% python3 -q
>>> import numpy as np
>>> np.set_printoptions(precision=2, suppress=True, linewidth=160, sign=" ")
>>> M = np.loadtxt("arr.csv", delimiter=",")
>>> print(M)
[[-1.32 -0.74 -2.8   2.56 -2.65  7.11  1.35  0.35  1.8   1.19 -2.07]
 [-0.04 -1.73 -0.89 -0.55 -0.83  1.83  1.56  0.61  1.02 -0.38  0.41]
 [-2.47 -3.06 -1.86 -0.53 -3.3   5.41  3.87  0.96  3.19 -2.66  1.13]
 [-1.56 -3.47 -2.46 -0.51 -2.86  5.65  3.72  1.18  2.84 -1.29  0.45]
 [-0.03  0.9  -1.42  2.52 -0.56  3.21 -0.82 -0.18 -0.07  2.14 -2.2 ]
 [-0.92  1.3  -0.75  2.29 -1.06  2.8  -0.72 -0.4   0.37  0.91 -1.53]
 [-0.94  2.64 -1.07  3.8  -1.05  3.52 -1.94 -0.73 -0.3   2.27 -2.85]
 [-0.86  2.7  -0.99  3.83 -1.07  3.53 -1.91 -0.83 -0.18  2.24 -2.91]
 [-0.73  4.33 -0.16  4.45 -0.26  1.74 -3.52 -1.31 -1.2   2.63 -3.37]
 [-1.84  3.36  0.68  2.84 -0.81  0.53 -2.23 -1.19 -0.39  0.16 -1.47]
 [-2.95  2.43  1.35  1.13 -1.3  -0.49 -0.87 -1.01  0.34 -2.29  0.53]
 [-1.9   3.08 -0.5   3.64 -1.51  3.13 -1.79 -1.04  0.11  1.07 -2.3 ]
 [ 0.07  2.21 -1.5   3.93 -0.49  3.92 -2.02 -0.67 -0.52  3.36 -3.55]
 [-2.13  1.26 -1.36  3.13 -2.33  4.95 -0.19 -0.31  1.08  0.53 -1.96]
 [-1.94  2.09  0.8   1.2  -0.94 -0.09 -0.97 -0.75  0.1  -1.07 -0.08]
 [-0.12  0.51 -2.46  3.37 -1.39  5.63 -0.37  0.04  0.4   2.86 -3.09]
 [-0.38 -2.39 -3.1   1.17 -2.18  6.78  2.43  1.04  2.03  1.07 -1.36]
 [-3.13  0.38 -0.65  1.52 -2.94  3.74  1.05 -0.17  1.91 -2.01  0.08]
 [-0.61 -5.19 -2.66 -1.86 -2.29  5.4   4.79  1.76  3.03 -1.6   1.22]
 [-3.57 -2.52 -1.49 -0.62 -3.83  4.83  3.94  0.73  3.43 -3.77  1.66]
 [-1.89  3.02 -0.51  3.73 -1.44  3.06 -1.82 -1.    0.13  0.9  -2.2 ]
 [-3.31  0.02 -1.75  2.33 -3.58  6.31  1.46  0.05  2.39 -1.25 -0.89]
 [-3.    3.42  0.01  3.64 -2.    2.73 -1.74 -1.13  0.31 -0.24 -1.63]
 [ 0.2   2.56 -0.34  2.98  0.23  1.36 -2.41 -0.81 -1.07  2.62 -2.57]
 [-1.29 -0.77 -2.82  2.53 -2.56  7.07  1.32  0.44  1.88  1.13 -2.09]
 [ 0.22  2.62 -0.38  3.09  0.17  1.39 -2.38 -0.8  -1.03  2.59 -2.65]
 [-3.35 -0.06 -1.72  2.45 -3.47  6.31  1.41  0.01  2.43 -1.32 -0.9 ]
 [-0.43 -2.5  -3.07  1.17 -2.2   6.8   2.47  1.02  2.01  1.17 -1.36]
 [-0.79  4.24 -0.17  4.37 -0.22  1.62 -3.52 -1.31 -1.11  2.73 -3.35]
 [-0.97  1.34 -0.77  2.36 -1.09  2.89 -0.74 -0.42  0.28  0.9  -1.57]
 [-0.77  4.34 -0.19  4.42 -0.19  1.65 -3.51 -1.42 -1.22  2.7  -3.29]
 [-3.08  1.71 -0.85  3.   -2.95  4.41 -0.11 -0.58  1.4  -0.7  -1.34]
 [-2.48 -2.99 -1.85 -0.47 -3.31  5.26  3.77  1.02  3.13 -2.52  1.19]
 [-3.64 -3.9  -1.21 -2.07 -3.84  4.18  5.11  1.21  3.94 -5.2   2.93]
 [-1.01  0.38  0.54 -0.13 -0.51 -0.44  0.05 -0.16  0.3  -1.21  0.59]
 [-3.29 -0.03 -1.81  2.44 -3.6   6.32  1.47 -0.13  2.39 -1.2  -0.89]
 [-2.01  1.71 -0.31  2.1  -1.57  2.41 -0.61 -0.64  0.54 -0.31 -1.  ]
 [-0.24 -1.78 -0.92 -0.48 -0.76  1.77  1.56  0.57  1.05 -0.48  0.4 ]
 [-3.06  0.87  0.43  0.6  -2.24  1.31  0.75 -0.4   1.36 -2.8   0.94]
 [-1.24 -0.8  -2.82  2.61 -2.6   7.1   1.34  0.38  1.81  1.28 -2.1 ]
 [-0.49 -2.53 -3.05  1.17 -2.21  6.84  2.37  0.92  1.97  1.07 -1.32]
 [ 0.2   3.93 -0.62  4.49  0.35  2.09 -3.62 -1.1  -1.53  3.88 -3.92]
 [-1.36 -0.83 -2.79  2.62 -2.64  6.99  1.25  0.46  1.81  1.2  -2.06]
 [-3.07  0.8   0.39  0.62 -2.22  1.33  0.77 -0.4   1.34 -2.79  0.98]
 [-2.    1.74 -0.28  2.28 -1.58  2.36 -0.56 -0.69  0.58 -0.23 -0.97]
 [-0.98  1.3  -0.78  2.35 -1.17  2.82 -0.66 -0.44  0.36  0.96 -1.61]]
>>> G = M.T @ M
>>> print(np.linalg.eigvalsh(G)[::-1])
[ 1504.05   970.18   229.19     0.2      0.17     0.12     0.11     0.1      0.09     0.06     0.04]
>>> print(round(float(np.trace(G)), 2), np.round((M ** 2).sum(), 2))
2704.29 2704.29
>>> Q, Rm = np.linalg.qr(M)
>>> print(np.round(Q.T @ Q, 2) + 0)
[[ 1.  0.  0.  0.  0.  0.  0.  0.  0.  0.  0.]
 [ 0.  1.  0.  0.  0.  0.  0.  0.  0.  0.  0.]
 [ 0.  0.  1.  0.  0.  0.  0.  0.  0.  0.  0.]
 [ 0.  0.  0.  1.  0.  0.  0.  0.  0.  0.  0.]
 [ 0.  0.  0.  0.  1.  0.  0.  0.  0.  0.  0.]
 [ 0.  0.  0.  0.  0.  1.  0.  0.  0.  0.  0.]
 [ 0.  0.  0.  0.  0.  0.  1.  0.  0.  0.  0.]
 [ 0.  0.  0.  0.  0.  0.  0.  1.  0.  0.  0.]
 [ 0.  0.  0.  0.  0.  0.  0.  0.  1.  0.  0.]
 [ 0.  0.  0.  0.  0.  0.  0.  0.  0.  1.  0.]
 [ 0.  0.  0.  0.  0.  0.  0.  0.  0.  0.  1.]]
>>> print(np.allclose(Rm.T @ Rm, M.T @ M))
True
>>> z = M[:, 8] > np.median(M[:, 8])
>>> f = M[z].mean(axis=0) - M[~z].mean(axis=0)
>>> print(f)
[-0.89 -3.76 -1.36 -1.99 -1.82  2.88  3.75  1.25  2.35 -2.21  1.74]
>>> data = np.array([[-2, -1, -2, 3, 0],
...     [-3, 0, 1, -3, -1],
...     [-1, -1, 0, 1, -1],
...     [2, -2, 2, 2, -2],
...     [0, 3, 3, 1, 3],
...     [-1, 2, -3, 3, 1],
...     [-1, -3, 0, 2, 1],
...     [2, 1, 0, -1, -3],
...     [-2, 1, 1, 0, 2],
...     [3, 0, 0, -1, -1]])
>>> data[-1] = data[0] + 3 * data[1]
>>> print(data)
[[ -2  -1  -2   3   0]
 [ -3   0   1  -3  -1]
 [ -1  -1   0   1  -1]
 [  2  -2   2   2  -2]
 [  0   3   3   1   3]
 [ -1   2  -3   3   1]
 [ -1  -3   0   2   1]
 [  2   1   0  -1  -3]
 [ -2   1   1   0   2]
 [-11  -1   1  -6  -3]]
>>> def softmax(z):
...     e = np.exp(z - z.max(axis=-1, keepdims=True))
...     return e / e.sum(axis=-1, keepdims=True)
... 
>>> print(np.round(softmax(10 * data[7]), 2) + 0)
[ 1.  0.  0.  0.  0.]
>>> print(np.round(softmax(data[7] + -2), 2) + 0)
[ 0.64  0.24  0.09  0.03  0.  ]
>>> att = data @ data.T / np.sqrt(5)
>>> print(softmax(att).round(6).argmax(axis=1))
[ 0  9  9  3  4  5  6  7  9  9]
>>> print(softmax(att)[7] @ data)
[ 1.99  0.94  0.04 -0.95 -2.98]
>>> m1 = np.loadtxt("out8.csv", delimiter=",")
>>> print(m1)
[[ 1.  3.  4.  4.  5.  5.  2.  3.  4.  4.  5.  4.  3.]
 [ 1.  2.  5.  0.  3.  0.  1.  5.  1.  2.  1.  2.  4.]
 [ 1.  0.  5.  5.  1.  3.  5.  4.  4.  3.  4.  2.  4.]
 [ 5.  2.  1.  0.  3.  1.  2.  3.  1.  4.  0.  4.  4.]
 [ 4.  2.  1.  4.  3.  4.  2.  0.  0.  3.  3.  5.  2.]
 [ 4.  0.  4.  0.  0.  4.  1.  5.  2.  4.  5.  5.  0.]
 [ 0.  1.  5.  2.  2.  1.  0.  5.  0.  1.  4.  1.  0.]
 [ 4.  4.  2.  1.  4.  2.  5.  2.  4.  1.  1.  3.  4.]
 [ 5.  4.  2.  5.  4.  4.  4.  5.  5.  0.  5.  5.  1.]]
>>> vec = np.array([2, -4, 6, -4, 7, -5, 6, -4, -8, 0, -6, 3, -7])
>>> print((m1 * vec).sum(axis=1))
[-63.  -5. -60.   0. -14. -33. -14. -17. -64.]
>>> print(m1 * vec)
[[  2. -12.  24. -16.  35. -25.  12. -12. -32.   0. -30.  12. -21.]
 [  2.  -8.  30.  -0.  21.  -0.   6. -20.  -8.   0.  -6.   6. -28.]
 [  2.  -0.  30. -20.   7. -15.  30. -16. -32.   0. -24.   6. -28.]
 [ 10.  -8.   6.  -0.  21.  -5.  12. -12.  -8.   0.  -0.  12. -28.]
 [  8.  -8.   6. -16.  21. -20.  12.  -0.  -0.   0. -18.  15. -14.]
 [  8.  -0.  24.  -0.   0. -20.   6. -20. -16.   0. -30.  15.  -0.]
 [  0.  -4.  30.  -8.  14.  -5.   0. -20.  -0.   0. -24.   3.  -0.]
 [  8. -16.  12.  -4.  28. -10.  30.  -8. -32.   0.  -6.   9. -28.]
 [ 10. -16.  12. -20.  28. -20.  24. -20. -40.   0. -30.  15.  -7.]]
>>> print(np.sign((m1 @ vec).round(6)))
[-1. -1. -1.  0. -1. -1. -1. -1. -1.]
>>> print(m1 @ (2 * vec))
[-126.  -10. -120.    0.  -28.  -66.  -28.  -34. -128.]
>>> print(m1 @ np.ones(13))
[ 47.  27.  41.  30.  33.  34.  22.  37.  49.]
>>> print(m1.sum(axis=1))
[ 47.  27.  41.  30.  33.  34.  22.  37.  49.]
>>> print(np.unravel_index(np.abs(m1).argmax(), m1.shape))
(np.int64(0), np.int64(4))
>>> print(np.diff(m1, axis=0))
[[ 0. -1.  1. -4. -2. -5. -1.  2. -3. -2. -4. -2.  1.]
 [ 0. -2.  0.  5. -2.  3.  4. -1.  3.  1.  3.  0.  0.]
 [ 4.  2. -4. -5.  2. -2. -3. -1. -3.  1. -4.  2.  0.]
 [-1.  0.  0.  4.  0.  3.  0. -3. -1. -1.  3.  1. -2.]
 [ 0. -2.  3. -4. -3.  0. -1.  5.  2.  1.  2.  0. -2.]
 [-4.  1.  1.  2.  2. -3. -1.  0. -2. -3. -1. -4.  0.]
 [ 4.  3. -3. -1.  2.  1.  5. -3.  4.  0. -3.  2.  4.]
 [ 1.  0.  0.  4.  0.  2. -1.  3.  1. -1.  4.  2. -3.]]
>>> print(m1 - m1[0])
[[ 0.  0.  0.  0.  0.  0.  0.  0.  0.  0.  0.  0.  0.]
 [ 0. -1.  1. -4. -2. -5. -1.  2. -3. -2. -4. -2.  1.]
 [ 0. -3.  1.  1. -4. -2.  3.  1.  0. -1. -1. -2.  1.]
 [ 4. -1. -3. -4. -2. -4.  0.  0. -3.  0. -5.  0.  1.]
 [ 3. -1. -3.  0. -2. -1.  0. -3. -4. -1. -2.  1. -1.]
 [ 3. -3.  0. -4. -5. -1. -1.  2. -2.  0.  0.  1. -3.]
 [-1. -2.  1. -2. -3. -4. -2.  2. -4. -3. -1. -3. -3.]
 [ 3.  1. -2. -3. -1. -3.  3. -1.  0. -3. -4. -1.  1.]
 [ 4.  1. -2.  1. -1. -1.  2.  2.  1. -4.  0.  1. -2.]]
>>> A2 = m1 / np.sqrt((m1 ** 2).mean(axis=1, keepdims=True))
>>> print(A2[2])
[ 0.28  0.    1.41  1.41  0.28  0.85  1.41  1.13  1.13  0.85  1.13  0.56  1.13]
>>> G = m1.T @ m1
>>> print(np.trace(G), (m1 ** 2).sum())
1226.0 1226.0
>>> print(np.round(np.linalg.eigvalsh(G)[::-1], 2) + 0)
[ 944.33   89.03   63.57   54.87   32.49   26.03   11.13    3.61    0.94    0.      0.      0.      0.  ]
>>> print(np.diag(G))
[ 101.   54.  117.   87.   89.   88.   80.  138.   79.   72.  118.  125.   78.]
>>> print(np.linalg.svd(m1, compute_uv=False) ** 2)
[ 944.33   89.03   63.57   54.87   32.49   26.03   11.13    3.61    0.94]
>>> vec = np.array([-1, -2, 3, 2, -1, -1, 0, 2, -1, 2, -2, 1, 0])
>>> a = np.maximum(m1 @ vec, 0)
>>> print(m1.T @ a)
[ 150.   96.  411.  190.  181.  197.  185.  408.  181.  250.  305.  243.  227.]
>>> print(m1 * (a > 1e-9)[:, None])
[[ 1.  3.  4.  4.  5.  5.  2.  3.  4.  4.  5.  4.  3.]
 [ 1.  2.  5.  0.  3.  0.  1.  5.  1.  2.  1.  2.  4.]
 [ 1.  0.  5.  5.  1.  3.  5.  4.  4.  3.  4.  2.  4.]
 [ 5.  2.  1.  0.  3.  1.  2.  3.  1.  4.  0.  4.  4.]
 [ 4.  2.  1.  4.  3.  4.  2.  0.  0.  3.  3.  5.  2.]
 [ 4.  0.  4.  0.  0.  4.  1.  5.  2.  4.  5.  5.  0.]
 [ 0.  1.  5.  2.  2.  1.  0.  5.  0.  1.  4.  1.  0.]
 [ 0.  0.  0.  0.  0.  0.  0.  0.  0.  0.  0.  0.  0.]
 [ 0.  0.  0.  0.  0.  0.  0.  0.  0.  0.  0.  0.  0.]]
>>> print(np.maximum(m1 @ (3 * vec), 0))
[ 21.  60.  72.  21.   3.  45.  57.   0.   0.]
>>> mat = np.loadtxt("x.csv", delimiter=",")
>>> print(mat)
[[ 0.  0.  0.  1. -1.  0.]
 [ 0.  0. -2.  1.  0.  2.]
 [ 0. -2.  0.  0.  0.  0.]
 [ 1.  1.  0.  0.  0.  0.]
 [-1.  0.  0.  0.  0.  0.]
 [ 0.  2.  0.  0.  0.  0.]]
>>> left, s, Vh = np.linalg.svd(mat)
>>> V = Vh[:(s > 1e-8).sum()]
>>> rng = np.random.default_rng(16248)
>>> vec = mat[1] + 2 * mat[2] + rng.integers(2) * np.eye(6)[5]
>>> print(vec)
[ 0. -4. -2.  1.  0.  2.]
>>> print(np.round(V.T @ V, 2) + 0)
[[ 1.    0.    0.    0.    0.    0.  ]
 [ 0.    1.    0.    0.    0.    0.  ]
 [ 0.    0.    0.47 -0.12 -0.12 -0.47]
 [ 0.    0.   -0.12  0.53 -0.47  0.12]
 [ 0.    0.   -0.12 -0.47  0.53  0.12]
 [ 0.    0.   -0.47  0.12  0.12  0.47]]
>>> P = data @ np.linalg.solve(data.T @ data, data.T)
>>> print(np.round(P @ data[:, 2], 2) + 0)
[-2.  1.  0.  2.  3. -3.  0.  0.  1.  1.]
>>> print(np.linalg.matrix_rank(np.eye(10) - P))
5
>>> print(np.allclose(P @ P, P))
True
>>> A2 = mat + rng.integers(-2, 3, (6, 4)) @ rng.integers(-2, 3, (4, 6))
>>> print(A2)
[[ 6.  4.  2.  1.  1. 10.]
 [ 0. -5. -5.  1. -5. -3.]
 [-3. -4.  1. -3.  0. -2.]
 [-3.  2.  1.  1.  3. -3.]
 [-5.  2.  2. -2.  3. -1.]
 [-1.  2.  1. -5. -1.  1.]]
>>> print(np.abs(A2 - mat).sum(axis=1))
[ 24.  18.  11.  13.  14.   9.]
>>> left, s, Vh = np.linalg.svd(mat)
>>> print(s.round(2) + 0)
[ 3.02  3.02  1.36  1.36  0.    0.  ]
>>> print(np.argmax(s[:-1] / (s[1:] + 1e-6)) + 1)
4
>>> A2 = left[:, :4] @ np.diag(s[:4]) @ Vh[:4]
>>> print(np.linalg.matrix_rank(A2))
4
>>> print(A2.round(2) + 0)
[[ 0.  0.  0.  1. -1.  0.]
 [ 0.  0. -2.  1.  0.  2.]
 [ 0. -2.  0.  0.  0.  0.]
 [ 1.  1.  0.  0.  0.  0.]
 [-1.  0.  0.  0.  0.  0.]
 [ 0.  2.  0.  0.  0.  0.]]
>>> print(np.trace(mat))
0.0
>>> print(np.allclose(mat, mat.T))
True
>>> A = np.load("test11.npy")
>>> print(A)
[[ 1.    0.    0.    0.    0.    0.    0.  ]
 [ 0.    0.81  0.    0.59  0.    0.    0.  ]
 [ 0.    0.    1.    0.    0.    0.    0.  ]
 [ 0.   -0.59  0.    0.81  0.    0.    0.  ]
 [ 0.    0.    0.    0.    1.    0.    0.  ]
 [ 0.    0.    0.    0.    0.    1.    0.  ]
 [ 0.    0.    0.    0.    0.    0.    1.  ]]
>>> vec = np.array([2, 3, 9, 2, -1, -2, -2])
>>> print(A @ np.eye(7)[2])
[ 0.  0.  1.  0.  0.  0.  0.]
>>> print(np.sign((A @ vec).round(6)))
[ 1.  1.  1. -1. -1. -1. -1.]
>>> print(A @ np.ones(7))
[ 1.    1.4   1.    0.22  1.    1.    1.  ]
>>> print(np.einsum("ij,j->i", A, vec))
[ 2.    3.6   9.   -0.15 -1.   -2.   -2.  ]
>>> print((A * vec).sum(axis=1))
[ 2.    3.6   9.   -0.15 -1.   -2.   -2.  ]
>>> print(A @ (2 * vec))
[ 4.    7.21 18.   -0.29 -2.   -4.   -4.  ]
>>> print(A * vec)
[[ 2.    0.    0.    0.   -0.   -0.   -0.  ]
 [ 0.    2.43  0.    1.18 -0.   -0.   -0.  ]
 [ 0.    0.    9.    0.   -0.   -0.   -0.  ]
 [ 0.   -1.76  0.    1.62 -0.   -0.   -0.  ]
 [ 0.    0.    0.    0.   -1.   -0.   -0.  ]
 [ 0.    0.    0.    0.   -0.   -2.   -0.  ]
 [ 0.    0.    0.    0.   -0.   -0.   -2.  ]]
>>> vec = np.array([4, -1, 4, 1, 1, 3, -4])
>>> print(7 - np.linalg.matrix_rank(A - np.eye(7), tol=1e-8))
5
>>> print(np.abs(np.linalg.eigvals(A)))
[ 1.  1.  1.  1.  1.  1.  1.]
>>> z = rng.permutation(7)
>>> A2 = A[:, z] * rng.choice([-1, 1], 7)
>>> print(A2)
[[ 0.   -0.   -0.    1.    0.   -0.   -0.  ]
 [ 0.   -0.   -0.59  0.    0.81 -0.   -0.  ]
 [ 0.   -1.   -0.    0.    0.   -0.   -0.  ]
 [ 0.   -0.   -0.81  0.   -0.59 -0.   -0.  ]
 [ 0.   -0.   -0.    0.    0.   -1.   -0.  ]
 [ 1.   -0.   -0.    0.    0.   -0.   -0.  ]
 [ 0.   -0.   -0.    0.    0.   -0.   -1.  ]]
>>> left, _, Vh = np.linalg.svd(A.T @ A2)
>>> print(z)
[ 5  2  3  0  1  4  6]
